In [1]: import numpy as np

In [2]: np.set_printoptions(suppress=True, linewidth=200)

In [3]: K = np.load("m.npy")

In [4]: print(K)
[[ -2.   2.  -1.   0.]
 [-10.   7.  -2.   2.]
 [  0.   0.   3.   2.]
 [  0.   0.   0.   1.]]

In [5]: out = K / np.sqrt((K ** 2).mean(axis=1, keepdims=True))

In [6]: print(np.round(np.linalg.norm(out, axis=1), 3))
[2. 2. 2. 2.]

In [7]: print(out[0].round(3))
[-1.333  1.333 -0.667  0.   ]

In [8]: print(np.einsum("ii->", K))
9.0

In [9]: print(np.kron(np.eye(2, dtype=int), K))
[[ -2.   2.  -1.   0.  -0.   0.  -0.   0.]
 [-10.   7.  -2.   2.  -0.   0.  -0.   0.]
 [  0.   0.   3.   2.   0.   0.   0.   0.]
 [  0.   0.   0.   1.   0.   0.   0.   0.]
 [ -0.   0.  -0.   0.  -2.   2.  -1.   0.]
 [ -0.   0.  -0.   0. -10.   7.  -2.   2.]
 [  0.   0.   0.   0.   0.   0.   3.   2.]
 [  0.   0.   0.   0.   0.   0.   0.   1.]]

In [10]: print(np.round(np.linalg.det(2 * K), 3), round(np.linalg.det(K), 3))
288.0 18.0

In [11]: print(np.einsum("ij,ji->", K, K))
23.0

In [12]: print(round(float(np.linalg.eigvals(K).sum().real), 3))
9.0

In [13]: print(round(np.linalg.det(K.T), 3))
18.0

In [14]: M = np.load("data.npy")

In [15]: print(M)
[[5. 1. 0. 0. 0. 0.]
 [0. 5. 1. 0. 0. 0.]
 [0. 0. 5. 1. 0. 0.]
 [0. 0. 0. 5. 1. 0.]
 [0. 0. 0. 0. 5. 1.]
 [0. 0. 0. 0. 0. 5.]]

In [16]: out = M[0, 0] * M[1:] - np.outer(M[1:, 0], M[0])

In [17]: print(out)
[[ 0. 25.  5.  0.  0.  0.]
 [ 0.  0. 25.  5.  0.  0.]
 [ 0.  0.  0. 25.  5.  0.]
 [ 0.  0.  0.  0. 25.  5.]
 [ 0.  0.  0.  0.  0. 25.]]

In [18]: print(M[:, 0] / M[0, 0])
[1. 0. 0. 0. 0. 0.]

In [19]: print(np.linalg.matrix_rank(out), np.linalg.matrix_rank(M))
5 6

In [20]: print(np.flatnonzero(~out.round(6).any(axis=1)))
[]
